$ python -q
>>> import numpy as np
>>> from numpy import linalg as LA
>>> np.set_printoptions(precision=3, suppress=True, linewidth=100)
>>> M = np.load("data.npy")
>>> M
array([[ 3.465, -0.039,  2.255, -0.144, -3.471],
       [-0.039,  1.455, -0.517,  0.898,  3.672],
       [ 2.255, -0.517,  0.254, -1.45 ,  4.222],
       [-0.144,  0.898, -1.45 ,  2.96 , -1.268],
       [-3.471,  3.672,  4.222, -1.268, -2.134]])
>>> evals, evecs = LA.eigh(M)
>>> evals.round(3) + 0
array([-8.,  0.,  3.,  5.,  6.])
>>> np.abs(evecs[:, -1]).round(6).argmax()
np.int64(0)
>>> round(float(evals.sum()), 3), round(np.trace(M), 3)
(6.0, np.float64(6.0))
>>> rng = np.random.default_rng(832)
>>> z = rng.permutation(5)
>>> z
array([0, 4, 2, 1, 3])
>>> A2 = M[z][:, z]
>>> round(float(LA.det(A2)), 3), round(float(LA.det(M[z])), 3)
(0.0, -0.0)
>>> np.trace(A2)
np.float64(6.0)
>>> np.all(LA.eigvalsh(M) > 0)
np.False_
>>> round(LA.eigvalsh(M).min(), 3)
np.float64(-8.0)
>>> [round(float(LA.det(M[:i, :i])), 2) + 0 for i in range(1, 6)]
[3.47, 5.04, -6.95, -22.29, 0.0]
>>> K = np.loadtxt("case1.csv", delimiter=",")
>>> K
array([[-0.2,  1.5, -2.8],
       [ 0.4,  1.1,  0. ],
       [-0.2, -0.9,  2.1],
       [ 0.3, -2.4,  0.6],
       [-0.5,  0. ,  1.2],
       [ 0. , -1.4,  0.1],
       [ 1. ,  0.3,  0.8],
       [ 0.1, -1. , -1.1],
       [-1.2,  1.1, -2. ],
       [ 0.4,  1.9, -1.8],
       [ 0. ,  2. , -1. ],
       [-0.1,  0.8,  0.6],
       [-0.6, -0.9, -0.9],
       [ 0.8, -0.5,  0.7],
       [ 1.7, -1.1, -0.6],
       [ 0.9, -0.3, -2.9],
       [-0.8,  0.7, -0.1],
       [-0.4, -0.5, -1.7],
       [-1.2,  0.6,  0.6],
       [ 0. , -0.5, -1.6],
       [ 0.4,  1.4, -2.1],
       [-0.1, -1.5,  0.8],
       [ 1.7,  0.6,  1.8],
       [-0.5, -0.9,  0.2],
       [-0.2, -0.1, -1.1],
       [ 1.4, -3. ,  1.1],
       [-1. ,  0.8, -0.3]])
>>> A2 = np.c_[K[:, :1] @ np.array([[0]]), np.array([4, 5, 4, 2, 5, 7, 7, 1, 7, 9, 6, 9, 0, 0, 0, 0, 8, 5, 6, 1, 7, 0, 4, 9, 1, 5, 2])]
>>> A2
array([[0., 4.],
       [0., 5.],
       [0., 4.],
       [0., 2.],
       [0., 5.],
       [0., 7.],
       [0., 7.],
       [0., 1.],
       [0., 7.],
       [0., 9.],
       [0., 6.],
       [0., 9.],
       [0., 0.],
       [0., 0.],
       [0., 0.],
       [0., 0.],
       [0., 8.],
       [0., 5.],
       [0., 6.],
       [0., 1.],
       [0., 7.],
       [0., 0.],
       [0., 4.],
       [0., 9.],
       [0., 1.],
       [0., 5.],
       [0., 2.]])
>>> LA.matrix_rank(A2)
np.int64(1)
>>> print(LA.norm(A2 - K @ LA.lstsq(K, A2)[0], axis=0))
[ 0.    26.417]
>>> hat = np.triu(np.array([[1, 1, 0, 1, 1],
...     [0, 0, 1, 3, 1],
...     [1, 3, 1, 2, 2],
...     [0, 0, 0, 2, 3],
...     [1, 3, 0, 2, 1]]), 1) + np.eye(5)
>>> A2 = hat @ M @ LA.inv(hat)
>>> print(np.round(np.poly(A2), 3) + 0)
[   1.   -6.  -49.  414. -720.    0.]
>>> round(np.trace(A2), 3), round(np.trace(M), 3)
(np.float64(6.0), np.float64(6.0))
>>> np.round(LA.det(A2), 3)
np.float64(0.0)
>>> q, evecs = LA.qr(K[:, :1])[0], LA.qr(K[:, 1:])[0]
>>> sv = LA.svd(q.T @ evecs, compute_uv=False)
>>> round(LA.norm(q @ q.T - evecs @ evecs.T, 2), 3)
np.float64(1.0)
>>> basis = K[[15, 1]].astype(float)
>>> for _ in range(4):
...     z = LA.norm(K[:, None] - basis, axis=-1).argmin(axis=1)
...     basis = np.array([K[z == j].mean(axis=0) for j in range(2)])
... 
>>> z
array([0, 1, 1, 1, 1, 1, 1, 1, 0, 0, 0, 1, 1, 1, 1, 0, 1, 0, 1, 0, 0, 1, 1, 1, 0, 1, 0])
>>> np.bincount(z)
array([10, 17])
>>> basis
array([[-0.13 ,  0.73 , -1.73 ],
       [ 0.2  , -0.559,  0.465]])
>>> np.abs(basis[1] - basis[0]).argmax()
np.int64(2)
>>> dist = LA.norm(K[:, None] - K[None], axis=-1)
>>> dist[:5, :5]
array([[0.   , 2.891, 5.456, 5.198, 4.283],
       [2.891, 0.   , 2.961, 3.552, 1.86 ],
       [5.456, 2.961, 0.   , 2.179, 1.308],
       [5.198, 3.552, 2.179, 0.   , 2.6  ],
       [4.283, 1.86 , 1.308, 2.6  , 0.   ]])
>>> print(LA.matrix_rank(dist ** 2))
5
>>> np.flatnonzero(dist[17] < dist.mean() / 2)
array([ 7, 12, 17, 19, 24])
>>> print(dist.mean(axis=1).argmax())
25
>>> dist.shape
(27, 27)
>>> mat = np.array([[1.2, 0.7, 0.6, 1.2],
...     [-0.4, -1.1, 0.0, -6.0],
...     [-0.3, -0.4, -0.2, -0.6],
...     [0.5, 1.0, 0.1, -5.4],
...     [0.1, 1.4, 0.2, -3.0]])
>>> q, evecs = LA.qr(mat[:, :1])[0], LA.qr(mat[:, 1:])[0]
>>> sv = LA.svd(q.T @ evecs, compute_uv=False)
>>> print(sv)
[0.932]
>>> hat = mat @ LA.solve(mat.T @ mat, mat.T)
>>> print(np.allclose(hat @ hat, hat))
True
>>> np.round(LA.eigvalsh(hat), 3) + 0
array([0., 1., 1., 1., 1.])
>>> hat @ mat[:, 0]
array([ 1.2, -0.4, -0.3,  0.5,  0.1])
>>> x0 = np.array([3, 0, -1, -1])
>>> target = mat @ x0
>>> target
array([ 1.8,  4.8, -0.1,  6.8,  3.1])
>>> np.round(LA.solve(mat.T @ mat, mat.T @ target), 3) + 0
array([ 3.,  0., -1., -1.])
>>> target = target + 0.02 * rng.normal(size=5)
>>> target
array([ 1.782,  4.803, -0.065,  6.806,  3.105])
>>> coef, *_ = LA.lstsq(mat, target)
>>> coef.round()
array([ 3.,  0., -1., -1.])
>>> coef
array([ 3.006,  0.004, -1.057, -1.002])
